In [1]: import numpy as np

In [2]: import numpy.linalg as la

In [3]: np.set_printoptions(suppress=True, linewidth=120)

In [4]: rnd = lambda a: np.round(a, 3) + 0

In [5]: M = np.loadtxt("arr.csv", delimiter=",")

In [6]: M
Out[6]: 
array([[-1.2  ,  0.1  ,  0.4  ,  0.8  , -0.1  ,  0.8  ,  0.2  ,  1.19 ],
       [-1.   ,  0.5  ,  2.6  , -0.5  ,  1.6  ,  0.6  , -0.7  ,  7.769],
       [ 0.7  ,  0.4  , -1.3  ,  0.1  , -0.8  , -0.7  ,  0.5  , -3.896],
       [ 0.7  ,  0.7  ,  0.5  ,  0.5  , -0.9  , -1.4  , -0.2  ,  1.498],
       [ 1.1  ,  0.9  ,  0.4  , -1.1  , -1.5  , -1.3  , -1.8  ,  1.228],
       [ 1.1  , -0.7  , -0.5  ,  0.   ,  0.7  ,  0.2  , -1.1  , -1.492],
       [ 1.2  ,  2.4  ,  0.   , -0.8  , -0.8  ,  2.1  , -2.2  ,  0.028],
       [-0.7  , -0.8  ,  0.4  , -0.5  ,  0.1  , -0.8  ,  1.2  ,  1.206],
       [-1.4  ,  2.1  , -0.9  , -0.6  ,  1.1  , -0.5  , -1.   , -2.699],
       [ 1.3  ,  0.   ,  1.2  , -1.   ,  0.   ,  1.1  ,  0.5  ,  3.57 ],
       [-0.1  , -0.5  , -0.3  , -2.   ,  1.4  ,  0.8  ,  0.1  , -0.909],
       [ 1.2  ,  0.9  ,  0.4  , -3.2  ,  0.4  , -0.9  , -1.5  ,  1.16 ],
       [ 0.5  ,  2.1  , -0.7  ,  0.7  ,  2.2  , -2.2  ,  1.7  , -2.101],
       [ 0.9  ,  1.1  ,  0.6  ,  0.4  , -0.4  , -1.   ,  0.1  ,  1.789],
       [ 1.6  , -0.6  ,  2.   , -1.1  , -0.7  ,  0.   ,  0.1  ,  5.986],
       [-0.2  , -0.4  ,  0.2  , -0.1  , -3.9  ,  0.1  , -0.3  ,  0.586],
       [-0.3  ,  0.7  ,  3.3  , -1.6  , -0.4  ,  0.   ,  0.5  ,  9.906],
       [-0.9  ,  1.1  ,  0.5  ,  0.8  , -0.5  , -1.9  ,  0.5  ,  1.491],
       [-0.6  ,  0.6  , -1.   ,  0.2  ,  0.6  , -1.4  ,  0.1  , -2.948],
       [-0.5  ,  0.5  ,  0.1  , -0.3  , -0.4  ,  2.1  ,  1.9  ,  0.263],
       [-1.3  , -0.5  , -0.2  ,  0.1  , -0.6  ,  1.3  , -0.7  , -0.583],
       [ 0.9  ,  0.7  ,  0.1  ,  0.3  ,  0.5  ,  0.7  ,  0.4  ,  0.287],
       [ 0.2  ,  0.8  ,  1.3  , -0.2  ,  1.   ,  0.   ,  0.   ,  3.864]])

In [7]: x = np.array([4, -2, 2, -5, -3, -7, 1, 9])

In [8]: rhs = M @ x

In [9]: rnd(la.pinv(M) @ M)
Out[9]: 
array([[1., 0., 0., 0., 0., 0., 0., 0.],
       [0., 1., 0., 0., 0., 0., 0., 0.],
       [0., 0., 1., 0., 0., 0., 0., 0.],
       [0., 0., 0., 1., 0., 0., 0., 0.],
       [0., 0., 0., 0., 1., 0., 0., 0.],
       [0., 0., 0., 0., 0., 1., 0., 0.],
       [0., 0., 0., 0., 0., 0., 1., 0.],
       [0., 0., 0., 0., 0., 0., 0., 1.]])

In [10]: rnd(la.solve(M.T @ M, M.T @ rhs))
Out[10]: array([ 4., -2.,  2., -5., -3., -7.,  1.,  9.])

In [11]: rng = np.random.default_rng(85201)

In [12]: rhs = rhs + 0.1 * rng.normal(size=23)

In [13]: rnd(rhs)
Out[13]: 
array([ -2.698,  62.787, -28.536,  25.749,  31.608, -13.416, -10.047,  19.427, -33.567,  37.443,  -8.114,  33.855,
       -15.642,  24.888,  73.066,  16.905, 102.84 ,  19.87 , -24.891, -10.642, -18.382,  -2.339,  34.582])

In [14]: beta, *_ = la.lstsq(M, rhs)

In [15]: [round(float(la.norm(la.solve(M.T @ M + lam * np.eye(8), M.T @ rhs))), 2) for lam in (0, 1, 10, 100)]
Out[15]: [14.35, 13.37, 11.52, 7.47]

In [16]: rnd(beta)
Out[16]: array([ 3.988, -1.968, -1.199, -4.978, -3.011, -6.981,  0.979, 10.064])

In [17]: rnd(M.T @ (rhs - M @ beta))
Out[17]: array([0., 0., 0., 0., 0., 0., 0., 0.])

In [18]: W2 = M[[10, 13]].astype(float)

In [19]: for _ in range(3):
    ...:     z = la.norm(M[:, None] - W2, axis=-1).argmin(axis=1)
    ...:     W2 = np.array([M[z == j].mean(axis=0) for j in range(2)])
    ...: 

In [20]: z
Out[20]: array([1, 1, 0, 1, 1, 0, 0, 1, 0, 1, 0, 1, 0, 1, 1, 1, 1, 1, 0, 0, 0, 0, 1])

In [21]: np.abs(W2[1] - W2[0]).argmax()
Out[21]: np.int64(7)

In [22]: np.bincount(z)
Out[22]: array([10, 13])

In [23]: C2 = np.cov(M, rowvar=False)

In [24]: np.argsort(-M.std(axis=0).round(6), kind="stable")
Out[24]: array([7, 4, 5, 2, 6, 3, 0, 1])

In [25]: C2.shape
Out[25]: (8, 8)

In [26]: rnd(np.corrcoef(M[:, 1], M[:, 3])[0, 1])
Out[26]: np.float64(0.089)

In [27]: np.median(M, axis=0)
Out[27]: array([ 0.2 ,  0.6 ,  0.4 , -0.2 , -0.1 ,  0.  ,  0.1 ,  1.16])

In [28]: rnd(np.polyfit(M[:, 1], M[:, 3], 1))
Out[28]: array([ 0.097, -0.447])

In [29]: rnd(M.std(axis=0))
Out[29]: array([0.936, 0.873, 1.086, 0.946, 1.214, 1.159, 0.994, 3.248])

In [30]: arr = np.load("m.npy")

In [31]: arr
Out[31]: 
array([[1.   , 0.9  , 0.81 , 0.729, 0.656, 0.59 , 0.531, 0.478, 0.43 ],
       [0.9  , 1.   , 0.9  , 0.81 , 0.729, 0.656, 0.59 , 0.531, 0.478],
       [0.81 , 0.9  , 1.   , 0.9  , 0.81 , 0.729, 0.656, 0.59 , 0.531],
       [0.729, 0.81 , 0.9  , 1.   , 0.9  , 0.81 , 0.729, 0.656, 0.59 ],
       [0.656, 0.729, 0.81 , 0.9  , 1.   , 0.9  , 0.81 , 0.729, 0.656],
       [0.59 , 0.656, 0.729, 0.81 , 0.9  , 1.   , 0.9  , 0.81 , 0.729],
       [0.531, 0.59 , 0.656, 0.729, 0.81 , 0.9  , 1.   , 0.9  , 0.81 ],
       [0.478, 0.531, 0.59 , 0.656, 0.729, 0.81 , 0.9  , 1.   , 0.9  ],
       [0.43 , 0.478, 0.531, 0.59 , 0.656, 0.729, 0.81 , 0.9  , 1.   ]])

In [32]: # symmetric, so the eigenvalues are real

In [33]: np.allclose(arr @ arr.T, arr.T @ arr)
Out[33]: True

In [34]: la.determinant(arr)
AttributeError: module 'numpy.linalg' has no attribute 'determinant'


In [35]: arr.inv()
AttributeError: 'numpy.ndarray' object has no attribute 'inv'


In [36]: rnd(np.sort(np.abs(la.eigvals(arr))))
Out[36]: array([0.054, 0.059, 0.07 , 0.089, 0.125, 0.201, 0.407, 1.223, 6.771])

In [37]: z = M[:, 3] > np.median(M[:, 3])

In [38]: u = M[z].mean(axis=0) - M[~z].mean(axis=0)

In [39]: ((M - M.mean(axis=0)) @ u > 0).astype(int)
Out[39]: array([1, 0, 1, 1, 0, 1, 1, 1, 1, 0, 1, 0, 1, 0, 0, 1, 0, 1, 1, 1, 1, 1, 0])

In [40]: rnd(u)
Out[40]: array([-0.162, -0.102, -1.002,  1.42 , -0.441, -0.767,  0.351, -2.994])

In [41]: w, V = la.eigh(arr)

In [42]: x = np.array([0, 2, 0, 3, 2, 0, 0, 1, 3])

In [43]: rnd(V * np.abs(w) @ V.T)
Out[43]: 
array([[1.   , 0.9  , 0.81 , 0.729, 0.656, 0.59 , 0.531, 0.478, 0.43 ],
       [0.9  , 1.   , 0.9  , 0.81 , 0.729, 0.656, 0.59 , 0.531, 0.478],
       [0.81 , 0.9  , 1.   , 0.9  , 0.81 , 0.729, 0.656, 0.59 , 0.531],
       [0.729, 0.81 , 0.9  , 1.   , 0.9  , 0.81 , 0.729, 0.656, 0.59 ],
       [0.656, 0.729, 0.81 , 0.9  , 1.   , 0.9  , 0.81 , 0.729, 0.656],
       [0.59 , 0.656, 0.729, 0.81 , 0.9  , 1.   , 0.9  , 0.81 , 0.729],
       [0.531, 0.59 , 0.656, 0.729, 0.81 , 0.9  , 1.   , 0.9  , 0.81 ],
       [0.478, 0.531, 0.59 , 0.656, 0.729, 0.81 , 0.9  , 1.   , 0.9  ],
       [0.43 , 0.478, 0.531, 0.59 , 0.656, 0.729, 0.81 , 0.9  , 1.   ]])

In [44]: rnd(la.eigvalsh(arr[1:, 1:]))
Out[44]: array([0.055, 0.061, 0.076, 0.104, 0.164, 0.33 , 1.008, 6.202])

In [45]: rnd(x @ arr @ x)
Out[45]: np.float64(91.956)

In [46]: rnd(np.abs(arr).sum(axis=1).max()), rnd(np.abs(w).max())
Out[46]: (np.float64(7.19), np.float64(6.771))

In [47]: (np.sign(V[:, -1].round(6)) == np.sign(V[0, -1].round(6))).astype(int)
Out[47]: array([1, 1, 1, 1, 1, 1, 1, 1, 1])
